>>> import numpy as np
>>> np.set_printoptions(precision=3, suppress=True, linewidth=200, floatmode="fixed")
>>> arr = np.loadtxt("data.csv", delimiter=",")
>>> arr
array([[  2.000,   0.000,   4.000,   1.000,   0.000,   2.000],
       [  6.000,   2.000,  -2.000,   3.000,   1.000,  -1.000],
       [  0.000,   2.000,  -6.000,   0.000,   1.000,  -3.000],
       [ -8.000,   0.000, -16.000,   8.000,   0.000,  16.000],
       [-24.000,  -8.000,   8.000,  24.000,   8.000,  -8.000],
       [  0.000,  -8.000,  24.000,   0.000,   8.000, -24.000]])
>>> (arr + arr.T) / 2
array([[  2.000,   3.000,   2.000,  -3.500, -12.000,   1.000],
       [  3.000,   2.000,   0.000,   1.500,  -3.500,  -4.500],
       [  2.000,   0.000,  -6.000,  -8.000,   4.500,  10.500],
       [ -3.500,   1.500,  -8.000,   8.000,  12.000,   8.000],
       [-12.000,  -3.500,   4.500,  12.000,   8.000,   0.000],
       [  1.000,  -4.500,  10.500,   8.000,   0.000, -24.000]])
>>> round(np.abs(np.linalg.eigvals(arr)).max(), 3)
np.float64(12.0)
>>> print(np.allclose(arr @ arr.T, arr.T @ arr))
False
>>> np.linalg.matrix_power(arr, 4)
array([[   -784.000,   -7840.000,   15680.000,     520.000,    5200.000,  -10400.000],
       [ -23520.000,    3136.000,  -31360.000,   15600.000,   -2080.000,   20800.000],
       [ -11760.000,    7840.000,  -28224.000,    7800.000,   -5200.000,   18720.000],
       [  -4160.000,  -41600.000,   83200.000,    2336.000,   23360.000,  -46720.000],
       [-124800.000,   16640.000, -166400.000,   70080.000,   -9344.000,   93440.000],
       [ -62400.000,   41600.000, -149760.000,   35040.000,  -23360.000,   84096.000]])
>>> (arr - arr.T) / 2
array([[  0.000,  -3.000,   2.000,   4.500,  12.000,   1.000],
       [  3.000,   0.000,  -2.000,   1.500,   4.500,   3.500],
       [ -2.000,   2.000,   0.000,   8.000,  -3.500, -13.500],
       [ -4.500,  -1.500,  -8.000,   0.000, -12.000,   8.000],
       [-12.000,  -4.500,   3.500,  12.000,   0.000,  -8.000],
       [ -1.000,  -3.500,  13.500,  -8.000,   8.000,   0.000]])
>>> A2 = np.array([[-2, 1], [3, 1], [2, 2], [-2, -2], [1, -3], [1, 2]])
>>> print(np.linalg.matrix_rank(arr @ A2))
2
>>> arr @ A2
array([[   4.000,   12.000],
       [ -16.000,   -7.000],
       [  -8.000,  -19.000],
       [ -16.000,  -24.000],
       [  -8.000, -104.000],
       [   8.000,  -32.000]])
>>> x = np.array([3, 0, 2, 1, 1, 2])
>>> y = arr @ x
>>> y
array([ 19.000,  16.000, -17.000, -16.000, -40.000,   8.000])
>>> np.linalg.solve(arr.T, arr[0])
array([1.000, 0.000, 0.000, 0.000, 0.000, 0.000])
>>> np.round(np.linalg.solve(arr, arr[:, 0]), 3) + 0
array([1.000, 0.000, 0.000, 0.000, 0.000, 0.000])
>>> arr.reshape(-1, 2)
array([[  2.000,   0.000],
       [  4.000,   1.000],
       [  0.000,   2.000],
       [  6.000,   2.000],
       [ -2.000,   3.000],
       [  1.000,  -1.000],
       [  0.000,   2.000],
       [ -6.000,   0.000],
       [  1.000,  -3.000],
       [ -8.000,   0.000],
       [-16.000,   8.000],
       [  0.000,  16.000],
       [-24.000,  -8.000],
       [  8.000,  24.000],
       [  8.000,  -8.000],
       [  0.000,  -8.000],
       [ 24.000,   0.000],
       [  8.000, -24.000]])
>>> blk = arr.reshape(6, 2, -1)
>>> blk[:, 0]
array([[  2.000,   0.000,   4.000],
       [  6.000,   2.000,  -2.000],
       [  0.000,   2.000,  -6.000],
       [ -8.000,   0.000, -16.000],
       [-24.000,  -8.000,   8.000],
       [  0.000,  -8.000,  24.000]])
>>> print(blk.shape)
(6, 2, 3)
>>> A2 = arr / np.sqrt((arr ** 2).mean(axis=1, keepdims=True))
>>> np.linalg.matrix_rank(A2) == np.linalg.matrix_rank(arr)
np.True_
>>> arr - arr.mean(axis=1, keepdims=True)
array([[  0.500,  -1.500,   2.500,  -0.500,  -1.500,   0.500],
       [  4.500,   0.500,  -3.500,   1.500,  -0.500,  -2.500],
       [  1.000,   3.000,  -5.000,   1.000,   2.000,  -2.000],
       [ -8.000,   0.000, -16.000,   8.000,   0.000,  16.000],
       [-24.000,  -8.000,   8.000,  24.000,   8.000,  -8.000],
       [  0.000,  -8.000,  24.000,   0.000,   8.000, -24.000]])
>>> print(np.linalg.norm(A2, axis=1))
[2.449 2.449 2.449 2.449 2.449 2.449]
>>> np.linalg.matrix_rank(arr - arr.mean(axis=1, keepdims=True))
np.int64(5)
>>> A2[0]
array([0.980, 0.000, 1.960, 0.490, 0.000, 0.980])
>>> feats = np.load("mat.npy")
>>> feats
array([[ 25, -20,   0,  45, -36,   0],
       [ 20,   0, -25,  36,   0, -45],
       [ 10,  25,  15,  18,  45,  27],
       [ 35, -28,   0,  15, -12,   0],
       [ 28,   0, -35,  12,   0, -15],
       [ 14,  35,  21,   6,  15,   9]])
>>> Uu, sigma, vt = np.linalg.svd(feats, full_matrices=False)
>>> print(round(float(np.sqrt((sigma ** 2).sum())), 3), round(np.linalg.norm(feats), 3))
140.285 140.285
>>> np.round(Uu.T @ Uu, 3) + 0
array([[1.000, 0.000, 0.000, 0.000, 0.000, 0.000],
       [0.000, 1.000, 0.000, 0.000, 0.000, 0.000],
       [0.000, 0.000, 1.000, 0.000, 0.000, 0.000],
       [0.000, 0.000, 0.000, 1.000, 0.000, 0.000],
       [0.000, 0.000, 0.000, 0.000, 1.000, 0.000],
       [0.000, 0.000, 0.000, 0.000, 0.000, 1.000]])
>>> print(Uu.shape, sigma.shape, vt.shape)
(6, 6) (6,) (6, 6)
>>> (sigma > 1e-8).sum()
np.int64(6)
>>> x = np.array([0, 0, 0, 4, 1, 0])
>>> y = feats @ x
>>> y
array([144, 144, 117,  48,  48,  39])
>>> np.round(np.linalg.solve(feats, y + feats[:, 0]), 3) + 0
array([1.000, 0.000, 0.000, 4.000, 1.000, 0.000])
>>> print(np.round(np.linalg.solve(feats, 3 * y), 3) + 0)
[ 0.000  0.000  0.000 12.000  3.000  0.000]
